% ipython --no-banner

In [1]: import numpy as np

In [2]: np.set_printoptions(precision=2, suppress=True, linewidth=200)

In [3]: def tidy(a):
   ...:     return np.round(a, 2) + 0
   ...: 

In [4]: F = np.load("sample17.npy")

In [5]: F
Out[5]: 
array([[-0.98,  0.24, -1.98, -0.34,  1.59,  0.26,  0.52],
       [ 0.24,  0.07, -0.42,  2.93, -0.94, -0.75,  0.71],
       [-1.98, -0.42,  1.35, -0.11, -2.23,  1.01,  0.41],
       [-0.34,  2.93, -0.11, -0.97, -0.89,  0.12,  0.41],
       [ 1.59, -0.94, -2.23, -0.89,  1.01, -1.36, -0.37],
       [ 0.26, -0.75,  1.01,  0.12, -1.36, -2.16, -0.31],
       [ 0.52,  0.71,  0.41,  0.41, -0.37, -0.31, -1.32]])

In [6]: # symmetric

In [7]: M2 = F / np.sqrt((F ** 2).mean(axis=1, keepdims=True))

In [8]: np.linalg.matrix_rank(M2) == np.linalg.matrix_rank(F)
Out[8]: np.True_

In [9]: x = np.array([1, 1, 3, 2, -2, 2, 3])

In [10]: y = F @ x

In [11]: coef, lr = np.zeros(7), 1 / np.linalg.norm(F, 2) ** 2

In [12]: for i in range(5):
    ...:     coef -= lr * F.T @ (F @ coef - y)
    ...:     if i % 1 == 0: print(i, round(np.linalg.norm(F @ coef - y), 2))
    ...: 
0 5.28
1 4.32
2 3.75
3 3.39
4 3.14

In [13]: tidy(np.linalg.cond(F))
Out[13]: np.float64(5.02)

In [14]: m1 = np.load("block15.npy")

In [15]: m1
Out[15]: 
array([[   1,   -1,    1,   -1],
       [   1,    0,    0,    0],
       [   1,    1,    1,    1],
       [   1,    2,    4,    8],
       [   1,    3,    9,   27],
       [   1,    4,   16,   64],
       [   1,    5,   25,  125],
       [   1,    6,   36,  216],
       [   1,    7,   49,  343],
       [   1,    8,   64,  512],
       [   1,    9,   81,  729],
       [   1,   10,  100, 1000],
       [   1,   11,  121, 1331]])

In [16]: np.linalg.cond(m1) > 100
Out[16]: np.True_
